>>> import numpy as np
>>> np.set_printoptions(suppress=True, linewidth=120)
>>> def rnd(a):
...     return np.round(a, 2) + 0
... 
>>> W0 = np.loadtxt("sample5.csv", delimiter=",")
>>> W0
array([[0., 0., 0., 1., 0., 0., 1., 1., 1., 0., 0., 1.],
       [0., 0., 0., 0., 0., 1., 0., 0., 0., 0., 1., 0.],
       [0., 0., 0., 1., 0., 0., 1., 1., 0., 0., 0., 1.],
       [1., 0., 1., 0., 1., 0., 1., 0., 0., 1., 0., 0.],
       [0., 0., 0., 1., 0., 0., 0., 0., 0., 0., 1., 1.],
       [0., 1., 0., 0., 0., 0., 1., 1., 0., 0., 1., 0.],
       [1., 0., 1., 1., 0., 1., 0., 0., 0., 0., 0., 0.],
       [1., 0., 1., 0., 0., 1., 0., 0., 1., 0., 0., 1.],
       [1., 0., 0., 0., 0., 0., 0., 1., 0., 0., 0., 0.],
       [0., 0., 0., 1., 0., 0., 0., 0., 0., 0., 0., 0.],
       [0., 1., 0., 0., 1., 1., 0., 0., 0., 0., 0., 0.],
       [1., 0., 1., 0., 1., 0., 0., 1., 0., 0., 0., 0.]])
>>> W0.sum(axis=0)
array([5., 2., 4., 5., 3., 4., 4., 5., 2., 1., 3., 4.])
>>> L = np.diag(W0.sum(axis=1)) - W0
>>> (np.linalg.eigvalsh(L) < 1e-8).sum()
np.int64(1)
>>> rnd(np.linalg.eigvalsh(L))
array([0.  , 0.74, 0.98, 1.85, 2.43, 3.4 , 3.82, 4.47, 4.87, 5.67, 6.48, 7.3 ])
>>> left, s, Vh = np.linalg.svd(W0)
>>> np.argmax(s[:-1] / (s[1:] + 1e-6)) + 1
np.int64(11)
>>> A2 = left[:, :11] @ np.diag(s[:11]) @ Vh[:11]
>>> np.linalg.matrix_rank(W0, rtol=0.05)
np.int64(11)
>>> rnd(np.abs(W0 - A2).max())
np.float64(0.01)
>>> vals, V = np.linalg.eigh(W0)
>>> x0 = np.array([0, 1, 2, 0, 2, -2, 2, 1, 2, 2, -1, 2])
>>> np.abs(W0).sum(axis=1).max(), rnd(np.abs(vals).max())
(np.float64(5.0), np.float64(3.98))
>>> (np.sign(V[:, -1].round(6)) == np.sign(V[0, -1].round(6))).astype(int)
array([1, 1, 1, 1, 1, 1, 1, 1, 1, 1, 1, 1])
>>> (W0 + W0.T) / 2
array([[0., 0., 0., 1., 0., 0., 1., 1., 1., 0., 0., 1.],
       [0., 0., 0., 0., 0., 1., 0., 0., 0., 0., 1., 0.],
       [0., 0., 0., 1., 0., 0., 1., 1., 0., 0., 0., 1.],
       [1., 0., 1., 0., 1., 0., 1., 0., 0., 1., 0., 0.],
       [0., 0., 0., 1., 0., 0., 0., 0., 0., 0., 1., 1.],
       [0., 1., 0., 0., 0., 0., 1., 1., 0., 0., 1., 0.],
       [1., 0., 1., 1., 0., 1., 0., 0., 0., 0., 0., 0.],
       [1., 0., 1., 0., 0., 1., 0., 0., 1., 0., 0., 1.],
       [1., 0., 0., 0., 0., 0., 0., 1., 0., 0., 0., 0.],
       [0., 0., 0., 1., 0., 0., 0., 0., 0., 0., 0., 0.],
       [0., 1., 0., 0., 1., 1., 0., 0., 0., 0., 0., 0.],
       [1., 0., 1., 0., 1., 0., 0., 1., 0., 0., 0., 0.]])
>>> np.allclose(W0, W0.T)
True
>>> data = np.load("block3.npy")
>>> data
array([[ 3.11,  4.97, 25.13,  3.13, 13.22, 13.11, 17.  , 10.04,  6.94,  8.03],
       [ 3.07,  2.94,  7.02,  2.84,  1.  ,  3.16,  9.06,  5.98,  7.01,  4.  ],
       [ 2.87,  2.97,  6.98,  3.09,  0.94,  3.06,  8.89,  6.02,  6.95,  3.99],
       [-0.21,  2.19, 17.96, -0.04, 12.03,  9.92,  7.83,  4.09, -0.02,  3.99],
       [ 0.04,  1.94, 17.84, -0.08, 12.02,  9.86,  8.09,  4.03,  0.07,  4.13],
       [ 3.04,  4.95, 24.92,  3.07, 12.94, 13.02, 17.12,  9.93,  6.85,  8.2 ],
       [ 6.15,  6.16, 13.95,  6.12,  1.97,  5.93, 17.97, 11.95, 14.05,  8.1 ]])
>>> left, s, Vh = np.linalg.svd(data)
>>> rnd(s)
array([73.95, 22.36,  0.42,  0.27,  0.25,  0.22,  0.12])
>>> A2 = left[:, :2] @ np.diag(s[:2]) @ Vh[:2]
>>> np.linalg.matrix_rank(data, rtol=0.05)
np.int64(2)
>>> rnd(np.abs(data - A2).max())
np.float64(0.21)
>>> np.linalg.matrix_rank(data, rtol=0.1)
np.int64(2)
>>> [round(float(x), 2) for x in np.linalg.svd(data, compute_uv=False)[:3]]
[73.95, 22.36, 0.42]
>>> rnd(np.linalg.norm(data, 2) / np.linalg.norm(data))
np.float64(0.96)
>>> A2 = data / np.sqrt((data ** 2).mean(axis=1, keepdims=True))
>>> rnd(A2[3])
array([-0.03,  0.27,  2.2 ,  0.  ,  1.48,  1.22,  0.96,  0.5 ,  0.  ,  0.49])
>>> np.linalg.matrix_rank(A2) == np.linalg.matrix_rank(data)
np.True_
>>> x0 = np.array([-1, 2, 3, 0, 2, -1, 2, -1, -3, -2])
>>> rnd(np.einsum("ij,j->i", data, x0))
array([82.63,  5.82,  5.76, 76.26, 75.22, 81.84, 11.67])
>>> data @ np.eye(10)[3]
array([ 3.13,  2.84,  3.09, -0.04, -0.08,  3.07,  6.12])
>>> rnd(data @ x0)
array([82.63,  5.82,  5.76, 76.26, 75.22, 81.84, 11.67])
>>> (data @ x0).argmax()
np.int64(0)
>>> rnd(data @ (2 * x0))
array([165.26,  11.64,  11.52, 152.52, 150.44, 163.68,  23.34])
>>> rnd(data @ np.ones(10))
array([104.68,  46.08,  45.76,  57.74,  57.94, 104.04,  92.35])
>>> u = np.array([1, 1, 1, -2, 0, 0, 1, 1, 1, 1, -1, 1, 0, -2, 2]) + 0.5
>>> A = np.outer(u, u) / (u @ u)
>>> rnd(A)
array([[ 0.08,  0.08,  0.08, -0.08,  0.03,  0.03,  0.08,  0.08,  0.08,  0.08, -0.03,  0.08,  0.03, -0.08,  0.13],
       [ 0.08,  0.08,  0.08, -0.08,  0.03,  0.03,  0.08,  0.08,  0.08,  0.08, -0.03,  0.08,  0.03, -0.08,  0.13],
       [ 0.08,  0.08,  0.08, -0.08,  0.03,  0.03,  0.08,  0.08,  0.08,  0.08, -0.03,  0.08,  0.03, -0.08,  0.13],
       [-0.08, -0.08, -0.08,  0.08, -0.03, -0.03, -0.08, -0.08, -0.08, -0.08,  0.03, -0.08, -0.03,  0.08, -0.13],
       [ 0.03,  0.03,  0.03, -0.03,  0.01,  0.01,  0.03,  0.03,  0.03,  0.03, -0.01,  0.03,  0.01, -0.03,  0.04],
       [ 0.03,  0.03,  0.03, -0.03,  0.01,  0.01,  0.03,  0.03,  0.03,  0.03, -0.01,  0.03,  0.01, -0.03,  0.04],
       [ 0.08,  0.08,  0.08, -0.08,  0.03,  0.03,  0.08,  0.08,  0.08,  0.08, -0.03,  0.08,  0.03, -0.08,  0.13],
       [ 0.08,  0.08,  0.08, -0.08,  0.03,  0.03,  0.08,  0.08,  0.08,  0.08, -0.03,  0.08,  0.03, -0.08,  0.13],
       [ 0.08,  0.08,  0.08, -0.08,  0.03,  0.03,  0.08,  0.08,  0.08,  0.08, -0.03,  0.08,  0.03, -0.08,  0.13],
       [ 0.08,  0.08,  0.08, -0.08,  0.03,  0.03,  0.08,  0.08,  0.08,  0.08, -0.03,  0.08,  0.03, -0.08,  0.13],
       [-0.03, -0.03, -0.03,  0.03, -0.01, -0.01, -0.03, -0.03, -0.03, -0.03,  0.01, -0.03, -0.01,  0.03, -0.04],
       [ 0.08,  0.08,  0.08, -0.08,  0.03,  0.03,  0.08,  0.08,  0.08,  0.08, -0.03,  0.08,  0.03, -0.08,  0.13],
       [ 0.03,  0.03,  0.03, -0.03,  0.01,  0.01,  0.03,  0.03,  0.03,  0.03, -0.01,  0.03,  0.01, -0.03,  0.04],
       [-0.08, -0.08, -0.08,  0.08, -0.03, -0.03, -0.08, -0.08, -0.08, -0.08,  0.03, -0.08, -0.03,  0.08, -0.13],
       [ 0.13,  0.13,  0.13, -0.13,  0.04,  0.04,  0.13,  0.13,  0.13,  0.13, -0.04,  0.13,  0.04, -0.13,  0.21]])
>>> rnd(np.trace(np.linalg.pinv(A) @ A))
np.float64(1.0)
>>> np.allclose(A[:-1].T @ np.linalg.lstsq(A[:-1].T, A[-1])[0], A[-1])
True
>>> np.unique(A.round(6), axis=0).shape
(5, 15)
